>>> import numpy as np
>>> import numpy.linalg as la
>>> np.set_printoptions(precision=2, suppress=True, linewidth=140)
>>> rd = lambda a: np.round(a, 2) + 0
>>> M = np.load("a.npy")
>>> M
array([[ 2,  2, -3],
       [ 0, -3, -2],
       [ 0,  0,  5]])
>>> np.einsum("ii->", M)
np.int64(4)
>>> rd(la.det(2 * M)), rd(la.det(M))
(np.float64(-240.0), np.float64(-30.0))
>>> np.poly(M)
array([  1.,  -4., -11.,  30.])
>>> np.einsum("ij,ji->", M, M)
np.int64(38)
>>> np.kron(np.eye(2, dtype=int), M)
array([[ 2,  2, -3,  0,  0,  0],
       [ 0, -3, -2,  0,  0,  0],
       [ 0,  0,  5,  0,  0,  0],
       [ 0,  0,  0,  2,  2, -3],
       [ 0,  0,  0,  0, -3, -2],
       [ 0,  0,  0,  0,  0,  5]])
>>> r0 = np.array([5, 2, 3])
>>> np.array([np.convolve(row, r0, "same") for row in M])
array([[ 14,  -5,   0],
       [-15, -16, -13],
       [  0,  25,  10]])
>>> np.polyval(r0, M[2])
array([  3,   3, 138])
>>> vals, vecs = la.eig(M)
>>> rd(np.sort(la.eigvals(M @ M)))
array([ 4.,  9., 25.])
>>> M @ vecs[:, 0] - vals[0] * vecs[:, 0]
array([0., 0., 0.])
>>> F = np.load("data.npy")
>>> F
array([[-2, -6, -2, -6, -6, -6,  0,  0],
       [ 2,  6,  2,  6,  6,  6,  0,  0],
       [-1, -3, -1, -3, -3, -3,  0,  0],
       [-3, -9, -3, -9, -9, -9,  0,  0],
       [-1, -3, -1, -3, -3, -3,  0,  0],
       [ 3,  9,  3,  9,  9,  9,  0,  0],
       [ 0,  0,  0,  0,  0,  0,  0,  0],
       [ 3,  9,  3,  9,  9,  9,  0,  0],
       [-2, -6, -2, -6, -6, -6,  0,  0],
       [ 1,  3,  1,  3,  3,  3,  0,  0]])
>>> # rank 1
>>> vec = np.array([7, 9, 6, 6, 7, 4, 6, 7])
>>> F @ (2 * vec)
array([-364,  364, -182, -546, -182,  546,    0,  546, -364,  182])
>>> (F @ vec).argmax()
np.int64(5)
>>> np.sign((F @ vec).round(6))
array([-1,  1, -1, -1, -1,  1,  0,  1, -1,  1])
>>> F @ np.ones(8)
array([-28.,  28., -14., -42., -14.,  42.,   0.,  42., -28.,  14.])
>>> F @ vec
array([-182,  182,  -91, -273,  -91,  273,    0,  273, -182,   91])
>>> (F * vec).sum(axis=1)
array([-182,  182,  -91, -273,  -91,  273,    0,  273, -182,   91])
>>> F @ np.eye(8)[7]
array([0., 0., 0., 0., 0., 0., 0., 0., 0., 0.])
>>> np.einsum("ij,j->i", F, vec)
array([-182,  182,  -91, -273,  -91,  273,    0,  273, -182,   91])
>>> E = np.load("sample9.npy")
>>> E
array([[0, 1, 0],
       [1, 0, 0],
       [0, 0, 0]])
>>> np.trace(E @ E @ E) // 6
np.int64(0)
>>> E.sum(axis=0)
array([1, 1, 0])
>>> L = np.diag(E.sum(axis=1)) - E
>>> rd(la.eigvalsh(L))
array([0., 0., 2.])
>>> (la.eigvalsh(L) < 1e-8).sum()
np.int64(2)
>>> la.matrix_rank(L)
np.int64(1)
>>> np.abs(np.diag(la.qr(E)[1])) > 1e-9
array([ True,  True, False])
>>> rd(np.trace(la.pinv(E) @ E))
np.float64(2.0)
>>> la.lstsq(E[:-1].T, E[-1])[2]
np.int32(2)
>>> rd(E @ la.pinv(E) @ E)
array([[0., 1., 0.],
       [1., 0., 0.],
       [0., 0., 0.]])
>>> vals, vecs = la.eigh(E)
>>> vals
array([-1.,  0.,  1.])
>>> rd(la.eigvalsh(E + 2 * np.eye(3)))
array([1., 2., 3.])
>>> np.unique(vals.round(6) + 0, return_counts=True)[1]
array([1, 1, 1])
>>> rd(la.eigvalsh(E @ E))
array([0., 1., 1.])
>>> C = np.array([[-2, 1, -1, 3]])
>>> rng = np.random.default_rng(968867)
>>> m1 = rng.normal(size=(31, 1)) @ C + np.array([0, 8, 7, 7])
>>> rd(m1)
array([[-0.63,  8.32,  6.68,  7.95],
       [ 4.74,  5.63,  9.37, -0.11],
       [-0.28,  8.14,  6.86,  7.42],
       [ 1.72,  7.14,  7.86,  4.42],
       [-4.5 , 10.25,  4.75, 13.74],
       [ 2.03,  6.98,  8.02,  3.95],
       [ 2.22,  6.89,  8.11,  3.67],
       [ 2.18,  6.91,  8.09,  3.73],
       [ 1.31,  7.35,  7.65,  5.04],
       [-1.01,  8.5 ,  6.5 ,  8.51],
       [-0.27,  8.13,  6.87,  7.4 ],
       [-0.48,  8.24,  6.76,  7.72],
       [-3.79,  9.9 ,  5.1 , 12.69],
       [-1.52,  8.76,  6.24,  9.28],
       [-1.2 ,  8.6 ,  6.4 ,  8.81],
       [ 1.03,  7.49,  7.51,  5.46],
       [ 0.72,  7.64,  7.36,  5.92],
       [ 0.71,  7.64,  7.36,  5.93],
       [-1.02,  8.51,  6.49,  8.53],
       [-1.53,  8.77,  6.23,  9.3 ],
       [ 0.79,  7.61,  7.39,  5.82],
       [-0.25,  8.12,  6.88,  7.37],
       [ 0.18,  7.91,  7.09,  6.73],
       [ 0.63,  7.69,  7.31,  6.06],
       [-2.89,  9.44,  5.56, 11.33],
       [ 0.73,  7.63,  7.37,  5.9 ],
       [-0.57,  8.29,  6.71,  7.86],
       [ 1.13,  7.43,  7.57,  5.3 ],
       [ 1.67,  7.17,  7.83,  4.5 ],
       [-2.73,  9.36,  5.64, 11.09],
       [ 2.08,  6.96,  8.04,  3.88]])
>>> # rows and columns are dependent
>>> vec = np.array([-9, 6, 7, 1])
>>> a = np.maximum(m1 @ vec, 0)
>>> rd(m1 * (a > 1e-9)[:, None])
array([[-0.63,  8.32,  6.68,  7.95],
       [ 4.74,  5.63,  9.37, -0.11],
       [-0.28,  8.14,  6.86,  7.42],
       [ 1.72,  7.14,  7.86,  4.42],
       [-4.5 , 10.25,  4.75, 13.74],
       [ 2.03,  6.98,  8.02,  3.95],
       [ 2.22,  6.89,  8.11,  3.67],
       [ 2.18,  6.91,  8.09,  3.73],
       [ 1.31,  7.35,  7.65,  5.04],
       [-1.01,  8.5 ,  6.5 ,  8.51],
       [-0.27,  8.13,  6.87,  7.4 ],
       [-0.48,  8.24,  6.76,  7.72],
       [-3.79,  9.9 ,  5.1 , 12.69],
       [-1.52,  8.76,  6.24,  9.28],
       [-1.2 ,  8.6 ,  6.4 ,  8.81],
       [ 1.03,  7.49,  7.51,  5.46],
       [ 0.72,  7.64,  7.36,  5.92],
       [ 0.71,  7.64,  7.36,  5.93],
       [-1.02,  8.51,  6.49,  8.53],
       [-1.53,  8.77,  6.23,  9.3 ],
       [ 0.79,  7.61,  7.39,  5.82],
       [-0.25,  8.12,  6.88,  7.37],
       [ 0.18,  7.91,  7.09,  6.73],
       [ 0.63,  7.69,  7.31,  6.06],
       [-2.89,  9.44,  5.56, 11.33],
       [ 0.73,  7.63,  7.37,  5.9 ],
       [-0.57,  8.29,  6.71,  7.86],
       [ 1.13,  7.43,  7.57,  5.3 ],
       [ 1.67,  7.17,  7.83,  4.5 ],
       [-2.73,  9.36,  5.64, 11.09],
       [ 2.08,  6.96,  8.04,  3.88]])
>>> cov = m1.T @ m1
>>> np.allclose(cov, cov.T)
True
>>> (m1 @ m1.T).shape
(31, 31)
>>> rd(np.diag(cov))
array([ 112.63, 2002.66, 1555.47, 1747.49])
>>> rd(la.eigvalsh(cov)[::-1])
array([5084.28,  333.97,    0.  ,    0.  ])
>>> rd(cov)
array([[ 112.63,  -46.82,   64.63, -160.64],
       [ -46.82, 2002.66, 1708.44, 1802.07],
       [  64.63, 1708.44, 1555.47, 1426.21],
       [-160.64, 1802.07, 1426.21, 1747.49]])
>>> rd(m1 @ la.pinv(m1) @ m1)
array([[-0.63,  8.32,  6.68,  7.95],
       [ 4.74,  5.63,  9.37, -0.11],
       [-0.28,  8.14,  6.86,  7.42],
       [ 1.72,  7.14,  7.86,  4.42],
       [-4.5 , 10.25,  4.75, 13.74],
       [ 2.03,  6.98,  8.02,  3.95],
       [ 2.22,  6.89,  8.11,  3.67],
       [ 2.18,  6.91,  8.09,  3.73],
       [ 1.31,  7.35,  7.65,  5.04],
       [-1.01,  8.5 ,  6.5 ,  8.51],
       [-0.27,  8.13,  6.87,  7.4 ],
       [-0.48,  8.24,  6.76,  7.72],
       [-3.79,  9.9 ,  5.1 , 12.69],
       [-1.52,  8.76,  6.24,  9.28],
       [-1.2 ,  8.6 ,  6.4 ,  8.81],
       [ 1.03,  7.49,  7.51,  5.46],
       [ 0.72,  7.64,  7.36,  5.92],
       [ 0.71,  7.64,  7.36,  5.93],
       [-1.02,  8.51,  6.49,  8.53],
       [-1.53,  8.77,  6.23,  9.3 ],
       [ 0.79,  7.61,  7.39,  5.82],
       [-0.25,  8.12,  6.88,  7.37],
       [ 0.18,  7.91,  7.09,  6.73],
       [ 0.63,  7.69,  7.31,  6.06],
       [-2.89,  9.44,  5.56, 11.33],
       [ 0.73,  7.63,  7.37,  5.9 ],
       [-0.57,  8.29,  6.71,  7.86],
       [ 1.13,  7.43,  7.57,  5.3 ],
       [ 1.67,  7.17,  7.83,  4.5 ],
       [-2.73,  9.36,  5.64, 11.09],
       [ 2.08,  6.96,  8.04,  3.88]])
>>> np.allclose(m1[:-1].T @ la.lstsq(m1[:-1].T, m1[-1])[0], m1[-1])
True
